% python3 -q
>>> import numpy as np
>>> import numpy.linalg as la
>>> np.set_printoptions(suppress=True, linewidth=200)
>>> def rnd(a):
...     return np.round(a, 1) + 0
... 
>>> K = np.loadtxt("x.csv", delimiter=",")
>>> K
array([[ -1.4,  -1.7,  -0.6,   0.3,   0.5,  -0.5,  -0.4,   0.5,   1.6],
       [  0. ,  -0.5,   1.6,   0.9,  -0.4,  -0.2,  -1.6,  -2.5,  -2.4],
       [  1.4,  -1.4,  -0.1,  -0.8,   1. ,   0.2,   2.5,   0.5,   1.2],
       [  0.3,   1.7,   0. ,   1.6,   0. ,   0.5,   1.2,   0.5,  -1.9],
       [  0. ,   0.8,  -1.5,   0.7,  -1. ,   0.6,   0.2,   0.4,  -1.2],
       [  1.1,  -1.1,   0.4,   0.7,  -0.5,  -0.2,   0.6,   0.9,   0.5],
       [  0.8,  -0.1,   1. ,   2. ,   0.6,  -0.6,   1. ,  -0.9,   1. ],
       [ -0.6,  -0.7,   1.4,   0. ,   0.2,  -0.3,   0.1,  -0.7,  -0.5],
       [ -0.9,   2. ,  -0.3,   1.8,  -2. ,   2.4,  -0.9,  -0.5,  -2.6],
       [ -0.1,   0.8,   0.7,   1.4,   1.6,  -1. ,  -0.4,   0.2,   0.6],
       [ -0.5,   0.9,   1.4,  -0.3,  -0.3,  -0.3,   0.2,   1.5,   1.1],
       [  0.5,  -0.7,  -0.2,  -1.2,   1.6,  -0.3,   0.7,  -1.3,   1.2],
       [ -0.4,  -1.1,   0.1,  -0.5,   0.3,  -0.1,   1. ,   1.4,  -1.3],
       [  0.3,   0.9,  -0.3,   1. ,   1.7,   1.3,  -0.1,  -0.3,  -1.3],
       [  0.1,  -0.3,  -0.5,  -1.3,   0.2,  -0.5,   0.1,  -1.4,  -1.2],
       [ -0.2,   0.9,   0.3,  -0.6,  -0.1,  -0.4,   1. ,   1.9,   0.5],
       [ -0.4,   0.5,   1.1,   1.7,  -0.4,   0.8,  -0.9,   0.9,   0.4],
       [ -1.1,   1.7,  -0.9,  -1.7,   0.1,  -0.1,  -0.7,   0.4,   0.2],
       [  0.4,   0.9,   0.7,  -0.8,  -0.5,   0.1,  -2.1,  -1. ,   1. ],
       [  0.5,  -0.5,   1.5,  -0.5,   1. ,  -0.9,   1.3,   0.8,  -1.4],
       [ -0.3,   0. ,  -2. ,  -1.8,  -1.3,  -1.6,   0.8,   0.9,   0.1],
       [ -1.1,   0.8,   1.6,   0.3,   1.2,   0. ,  -0.7,  -0.5,  -0.8],
       [ -0.2,   0.8,  -0.6,   0.7,   0. ,   0.8,   1.2,   1. ,  -1.1],
       [  1.9,  -0.5,   1.9,   0.2,   0. ,  -0.2,   1.6,   1.1,  -1.6],
       [ -0.8,   0.2,  -0.1,  -1.9,   0. ,  -0.5,   0. ,   0.4,   0.9],
       [ -0.4,  -0.2,  -0.4,   1.2,  -1. ,  -0.6,  -1.1,  -0.7,   0.3],
       [  0.8,   0.5,   0.7,  -2.1,   1. ,  -1.7,   0. ,   0.4,  -2.1],
       [  2. ,  11. , -16. ,   3. ,  -1. ,  14. , -11. , -11. ,  -1. ],
       [  0.3,  -0.7,  -0.8,  -0.9,  -0.1,   0.8,   0.5,   0.9,   0.5],
       [  1.4,   0. ,  -0.6,   0.2,  -0.3,  -0.1,  -0.2,  -0.6,  -0.9],
       [ -1.9,  -0.9,   1. ,   0.3,   1. ,   1.6,  -0.4,  -0.3,   0.2],
       [  0.3,   0.9,   0.2,   1.2,  -0.6,   0.8,  -0.1,   0.2,  -0.1],
       [ -0.4,  -1.6,   0.6,  -0.9,   0.2,  -0.4,   0.5,  -1.1,   1. ]])
>>> # row 27 is much longer than the rest
>>> d = la.norm(K[:, None] - K[None], axis=-1)
>>> print(rnd(la.norm(K, axis=1)))
[ 3.   4.3  3.7  3.3  2.5  2.2  3.   1.9  5.1  2.7  2.6  2.9  2.5  2.9  2.4  2.5  2.7  2.9  3.   3.   3.6  2.7  2.4  3.7  2.3  2.2  3.8 28.8  2.   1.9  3.1  1.9  2.6]
